$ python -q
>>> import numpy as np
>>> np.set_printoptions(precision=3, suppress=True, linewidth=100, sign=" ")
>>> rnd = lambda a: np.round(a, 3) + 0
>>> arr = np.load("case11.npy")
>>> arr
array([[ 1.236, -0.047,  0.031,  0.01 ,  0.413,  0.182, -1.047,  1.42 ,  0.029, -0.009, -0.117,
        -0.599],
       [-0.738,  0.136, -0.051, -0.083,  0.153, -0.387,  1.316,  1.747, -0.144,  0.764, -0.035,
         0.863],
       [-1.742, -0.088,  0.172,  0.078,  0.579, -0.126, -1.997,  0.084,  0.287,  0.58 , -0.073,
        -0.906],
       [-0.551,  0.036,  0.07 , -0.173, -0.307, -0.265, -0.37 ,  2.306,  0.059, -0.286,  0.021,
        -0.417],
       [-0.954,  0.175, -0.111,  0.066,  0.426, -1.242, -3.88 , -1.446, -0.095,  0.147,  0.009,
        -1.661],
       [-0.136,  0.021, -0.116,  0.028, -0.367, -0.316,  6.321,  2.45 ,  0.031,  0.1  ,  0.072,
         0.19 ],
       [-0.744, -0.048,  0.043,  0.055, -0.575,  0.482,  0.409, -2.483, -0.301,  0.495,  0.038,
        -0.525],
       [ 1.205, -0.069,  0.08 ,  0.162, -0.079,  0.011,  2.71 ,  0.431, -0.277, -0.019, -0.09 ,
         2.094],
       [-1.064, -0.271, -0.077,  0.161, -0.535,  0.202, -0.685, -1.685,  0.053,  0.161, -0.057,
        -3.643],
       [-0.667, -0.059,  0.037,  0.008, -0.188,  0.276, -0.07 , -1.289, -0.048, -0.596, -0.01 ,
        -0.38 ],
       [-1.157, -0.008,  0.13 , -0.046, -0.558, -0.596, -5.282, -0.429,  0.134, -0.147,  0.142,
        -0.812],
       [ 0.146, -0.298,  0.048,  0.044,  0.2  , -1.205, -1.685,  1.057, -0.043, -0.633,  0.016,
         0.899],
       [ 1.346,  0.084,  0.119,  0.108,  0.58 , -0.874, -4.797,  0.564, -0.158, -0.077,  0.015,
         1.443],
       [ 0.482,  0.388,  0.073,  0.13 ,  0.04 ,  1.049,  3.892,  1.695, -0.405,  0.017,  0.077,
         0.663],
       [-0.309, -0.045,  0.043,  0.015, -0.379, -0.298,  0.94 , -4.022, -0.181,  0.397,  0.117,
         1.701],
       [ 0.959, -0.02 ,  0.069,  0.068, -0.362, -0.104,  0.034,  0.543, -0.022, -0.222,  0.008,
        -0.792],
       [-0.242, -0.105, -0.02 , -0.052,  0.457, -1.749, -3.507,  0.197,  0.03 , -0.149,  0.02 ,
        -1.574],
       [-0.553, -0.155, -0.039, -0.061,  0.813, -0.443, -3.13 , -2.783, -0.222,  0.079,  0.025,
        -0.411],
       [-0.6  ,  0.112,  0.01 ,  0.095, -0.518, -0.155,  0.631,  1.105, -0.43 ,  0.31 ,  0.079,
         0.103],
       [-1.266, -0.091, -0.057, -0.17 , -0.179,  0.527,  3.078,  0.975,  0.105, -0.127, -0.065,
        -1.98 ],
       [-0.149, -0.064,  0.119, -0.093, -0.359, -1.522,  0.909,  0.933,  0.139, -0.37 ,  0.066,
         0.694],
       [-0.361,  0.036, -0.07 ,  0.119, -0.385,  0.089, -0.14 ,  5.051,  0.132,  0.284,  0.009,
         0.683],
       [-1.678,  0.061, -0.031, -0.004,  0.076,  0.174,  4.74 , -2.342, -0.234, -0.096, -0.004,
         0.713],
       [-0.064, -0.236,  0.176,  0.05 ,  0.296,  1.452,  0.903, -0.381, -0.2  ,  0.025,  0.   ,
        -1.582],
       [-1.185, -0.262,  0.021,  0.108,  0.271,  0.618,  2.87 , -0.754, -0.125,  0.011,  0.032,
        -3.028],
       [-0.646,  0.053,  0.019,  0.265,  0.089, -0.665, -4.072,  2.677,  0.189, -0.129,  0.17 ,
         1.66 ],
       [-0.086,  0.053,  0.077, -0.307,  0.559, -0.14 ,  5.122,  0.599, -0.09 , -0.268,  0.044,
         0.657],
       [-1.128,  0.061, -0.011, -0.185,  0.002,  0.173, -2.949,  1.51 ,  0.034,  0.584,  0.086,
         1.756],
       [ 1.01 , -0.056, -0.134,  0.08 , -0.155, -0.178, -2.906,  0.322, -0.08 , -0.029, -0.003,
         1.406],
       [ 0.678, -0.468, -0.072,  0.046, -0.007, -0.486, -2.149,  3.567, -0.427,  0.245, -0.085,
         4.133],
       [ 1.474,  0.038,  0.119, -0.08 , -0.574, -1.288, -2.023,  1.064,  0.188, -0.676,  0.03 ,
         0.699],
       [ 0.469, -0.022,  0.073, -0.314,  0.154, -1.196,  1.701,  0.87 ,  0.013,  0.521,  0.001,
         0.778],
       [-2.018,  0.024,  0.053, -0.023, -0.721, -0.076, -0.51 , -2.751,  0.065,  0.232,  0.048,
        -0.45 ],
       [ 0.675,  0.056, -0.113,  0.268,  0.578,  0.845, -0.631,  1.804,  0.06 ,  0.049, -0.016,
         1.164],
       [-0.498,  0.005,  0.053,  0.228, -0.377, -0.95 ,  0.47 , -5.399,  0.116,  0.465, -0.027,
        -1.399],
       [ 0.701, -0.097,  0.006, -0.039,  0.193, -0.402,  4.963, -2.408,  0.467, -0.08 ,  0.011,
        -0.921],
       [-0.582, -0.178, -0.094,  0.169, -0.258,  0.755,  2.286,  2.403, -0.195,  0.061,  0.097,
        -0.694],
       [-0.952, -0.008, -0.061, -0.068, -0.17 ,  0.147,  0.237, -3.168,  0.292, -0.031,  0.035,
        -0.206]])
>>> Uu, s, vt = np.linalg.svd(arr, full_matrices=False)
>>> rnd(Uu.T @ arr @ vt.T)
array([[ 17.67 ,   0.   ,   0.   ,   0.   ,   0.   ,   0.   ,   0.   ,   0.   ,   0.   ,   0.   ,
          0.   ,   0.   ],
       [  0.   ,  14.187,   0.   ,   0.   ,   0.   ,   0.   ,   0.   ,   0.   ,   0.   ,   0.   ,
          0.   ,   0.   ],
       [  0.   ,   0.   ,   8.103,   0.   ,   0.   ,   0.   ,   0.   ,   0.   ,   0.   ,   0.   ,
          0.   ,   0.   ],
       [  0.   ,   0.   ,   0.   ,   5.098,   0.   ,   0.   ,   0.   ,   0.   ,   0.   ,   0.   ,
          0.   ,   0.   ],
       [  0.   ,   0.   ,   0.   ,   0.   ,   4.136,   0.   ,   0.   ,   0.   ,   0.   ,   0.   ,
          0.   ,   0.   ],
       [  0.   ,   0.   ,   0.   ,   0.   ,   0.   ,   2.392,   0.   ,   0.   ,   0.   ,   0.   ,
          0.   ,   0.   ],
       [  0.   ,   0.   ,   0.   ,   0.   ,   0.   ,   0.   ,   1.821,   0.   ,   0.   ,   0.   ,
          0.   ,   0.   ],
       [  0.   ,   0.   ,   0.   ,   0.   ,   0.   ,   0.   ,   0.   ,   1.154,   0.   ,   0.   ,
          0.   ,   0.   ],
       [  0.   ,   0.   ,   0.   ,   0.   ,   0.   ,   0.   ,   0.   ,   0.   ,   0.899,   0.   ,
          0.   ,   0.   ],
       [  0.   ,   0.   ,   0.   ,   0.   ,   0.   ,   0.   ,   0.   ,   0.   ,   0.   ,   0.754,
          0.   ,   0.   ],
       [  0.   ,   0.   ,   0.   ,   0.   ,   0.   ,   0.   ,   0.   ,   0.   ,   0.   ,   0.   ,
          0.489,   0.   ],
       [  0.   ,   0.   ,   0.   ,   0.   ,   0.   ,   0.   ,   0.   ,   0.   ,   0.   ,   0.   ,
          0.   ,   0.314]])
>>> rnd(np.sqrt((s ** 2).sum())), rnd(np.linalg.norm(arr))
(np.float64(25.186), np.float64(25.186))
>>> np.allclose(Uu * s @ vt, arr)
True
